% ipython --no-banner

In [1]: import numpy as np

In [2]: import numpy.linalg as la

In [3]: np.set_printoptions(precision=2, suppress=True, linewidth=120, floatmode="fixed")

In [4]: mat = np.load("case15.npy")

In [5]: mat
Out[5]: 
array([[1.00, 0.70, 0.49],
       [0.70, 1.00, 0.70],
       [0.49, 0.70, 1.00]])

In [6]: # symmetric

In [7]: vec = np.ones(3)

In [8]: for _ in range(7):
   ...:     vec = mat @ vec
   ...:     vec /= la.norm(vec)
   ...:     print(round(vec @ mat @ vec, 2))
   ...: 
2.26
2.26
2.26
2.26
2.26
2.26
2.26

In [9]: vec
Out[9]: array([0.56, 0.62, 0.56])

In [10]: E = np.array([[1, 0, 0, 0, 0],
    ...:     [-3, 1, 0, 0, 0],
    ...:     [-1, 3, 1, 0, 0],
    ...:     [0, -3, -1, 1, 0],
    ...:     [3, 0, 3, -1, 1]])

In [11]: E
Out[11]: 
array([[ 1,  0,  0,  0,  0],
       [-3,  1,  0,  0,  0],
       [-1,  3,  1,  0,  0],
       [ 0, -3, -1,  1,  0],
       [ 3,  0,  3, -1,  1]])

In [12]: M2 = la.invert(E)
---------------------------------------------------------------------------
AttributeError                            Traceback (most recent call last)
Cell In[12], line 1
----> 1 M2 = la.invert(E)

AttributeError: module 'numpy.linalg' has no attribute 'invert'

In [13]: M2 = la.inv(E)

In [14]: M2.round(2) + 0
Out[14]: 
array([[ 1.00,  0.00,  0.00,  0.00,  0.00],
       [ 3.00,  1.00,  0.00,  0.00,  0.00],
       [-8.00, -3.00,  1.00,  0.00,  0.00],
       [ 1.00,  0.00,  1.00,  1.00,  0.00],
       [22.00,  9.00, -2.00,  1.00,  1.00]])

In [15]: np.round(la.inv(M2), 2) + 0
Out[15]: 
array([[ 1.00,  0.00,  0.00,  0.00,  0.00],
       [-3.00,  1.00,  0.00,  0.00,  0.00],
       [-1.00,  3.00,  1.00,  0.00,  0.00],
       [ 0.00, -3.00, -1.00,  1.00,  0.00],
       [ 3.00,  0.00,  3.00, -1.00,  1.00]])

In [16]: np.round(E @ M2, 2) + 0
Out[16]: 
array([[1.00, 0.00, 0.00, 0.00, 0.00],
       [0.00, 1.00, 0.00, 0.00, 0.00],
       [0.00, 0.00, 1.00, 0.00, 0.00],
       [0.00, 0.00, 0.00, 1.00, 0.00],
       [0.00, 0.00, 0.00, 0.00, 1.00]])

In [17]: (np.abs(M2) > 1e-9).astype(int)
Out[17]: 
array([[1, 0, 0, 0, 0],
       [1, 1, 0, 0, 0],
       [1, 1, 1, 0, 0],
       [1, 0, 1, 1, 0],
       [1, 1, 1, 1, 1]])

In [18]: M2 = E / la.norm(E, axis=1, keepdims=True)

In [19]: C2 = M2 @ M2.T

In [20]: (C2 - 2 * np.eye(5)).round(6).argmax(axis=1)
Out[20]: array([4, 2, 1, 0, 0])

In [21]: la.norm(M2, axis=1)
Out[21]: array([1.00, 1.00, 1.00, 1.00, 1.00])

In [22]: C2[4].round(2) + 0
Out[22]: array([ 0.67, -0.64,  0.00, -0.27,  1.00])

In [23]: C2.round(2) + 0
Out[23]: 
array([[ 1.00, -0.95, -0.30,  0.00,  0.67],
       [-0.95,  1.00,  0.57, -0.29, -0.64],
       [-0.30,  0.57,  1.00, -0.91,  0.00],
       [ 0.00, -0.29, -0.91,  1.00, -0.27],
       [ 0.67, -0.64,  0.00, -0.27,  1.00]])
